% python3 -q
>>> import numpy as np
>>> np.set_printoptions(precision=2, suppress=True, linewidth=160, floatmode="fixed")
>>> K = np.load("dump.npy")
>>> K
array([[ 53.00, -28.00,  21.00, -35.00,  49.00, -35.00,  56.00, -56.00, -21.00,   0.00, -21.00,  35.00],
       [-28.00,  20.00, -12.00,  20.00, -28.00,  20.00, -32.00,  32.00,  12.00,   0.00,  12.00, -20.00],
       [ 21.00, -12.00,  13.00, -15.00,  21.00, -15.00,  24.00, -24.00,  -9.00,   0.00,  -9.00,  15.00],
       [-35.00,  20.00, -15.00,  29.00, -35.00,  25.00, -40.00,  40.00,  15.00,   0.00,  15.00, -25.00],
       [ 49.00, -28.00,  21.00, -35.00,  53.00, -35.00,  56.00, -56.00, -21.00,   0.00, -21.00,  35.00],
       [-35.00,  20.00, -15.00,  25.00, -35.00,  29.00, -40.00,  40.00,  15.00,   0.00,  15.00, -25.00],
       [ 56.00, -32.00,  24.00, -40.00,  56.00, -40.00,  68.00, -64.00, -24.00,   0.00, -24.00,  40.00],
       [-56.00,  32.00, -24.00,  40.00, -56.00,  40.00, -64.00,  68.00,  24.00,   0.00,  24.00, -40.00],
       [-21.00,  12.00,  -9.00,  15.00, -21.00,  15.00, -24.00,  24.00,  13.00,   0.00,   9.00, -15.00],
       [  0.00,   0.00,   0.00,   0.00,   0.00,   0.00,   0.00,   0.00,   0.00,   4.00,   0.00,   0.00],
       [-21.00,  12.00,  -9.00,  15.00, -21.00,  15.00, -24.00,  24.00,   9.00,   0.00,  13.00, -15.00],
       [ 35.00, -20.00,  15.00, -25.00,  35.00, -25.00,  40.00, -40.00, -15.00,   0.00, -15.00,  29.00]])
>>> np.sort(np.abs(np.linalg.eigvals(K)))
array([  4.00,   4.00,   4.00,   4.00,   4.00,   4.00,   4.00,   4.00,   4.00,   4.00,   4.00, 348.00])
>>> K.inv()
Traceback (most recent call last):
  File "<python-input-5>", line 1, in <module>
    K.inv()
    ^^^^^
AttributeError: 'numpy.ndarray' object has no attribute 'inv'
>>> np.linalg.matrix_power(K, 2)
array([[ 17264.00,  -9856.00,   7392.00, -12320.00,  17248.00, -12320.00,  19712.00, -19712.00,  -7392.00,      0.00,  -7392.00,  12320.00],
       [ -9856.00,   5648.00,  -4224.00,   7040.00,  -9856.00,   7040.00, -11264.00,  11264.00,   4224.00,      0.00,   4224.00,  -7040.00],
       [  7392.00,  -4224.00,   3184.00,  -5280.00,   7392.00,  -5280.00,   8448.00,  -8448.00,  -3168.00,      0.00,  -3168.00,   5280.00],
       [-12320.00,   7040.00,  -5280.00,   8816.00, -12320.00,   8800.00, -14080.00,  14080.00,   5280.00,      0.00,   5280.00,  -8800.00],
       [ 17248.00,  -9856.00,   7392.00, -12320.00,  17264.00, -12320.00,  19712.00, -19712.00,  -7392.00,      0.00,  -7392.00,  12320.00],
       [-12320.00,   7040.00,  -5280.00,   8800.00, -12320.00,   8816.00, -14080.00,  14080.00,   5280.00,      0.00,   5280.00,  -8800.00],
       [ 19712.00, -11264.00,   8448.00, -14080.00,  19712.00, -14080.00,  22544.00, -22528.00,  -8448.00,      0.00,  -8448.00,  14080.00],
       [-19712.00,  11264.00,  -8448.00,  14080.00, -19712.00,  14080.00, -22528.00,  22544.00,   8448.00,      0.00,   8448.00, -14080.00],
       [ -7392.00,   4224.00,  -3168.00,   5280.00,  -7392.00,   5280.00,  -8448.00,   8448.00,   3184.00,      0.00,   3168.00,  -5280.00],
       [     0.00,      0.00,      0.00,      0.00,      0.00,      0.00,      0.00,      0.00,      0.00,     16.00,      0.00,      0.00],
       [ -7392.00,   4224.00,  -3168.00,   5280.00,  -7392.00,   5280.00,  -8448.00,   8448.00,   3168.00,      0.00,   3184.00,  -5280.00],
       [ 12320.00,  -7040.00,   5280.00,  -8800.00,  12320.00,  -8800.00,  14080.00, -14080.00,  -5280.00,      0.00,  -5280.00,   8816.00]])
>>> np.allclose(K @ K.T, K.T @ K)
True
>>> np.allclose(K, K.T)
True
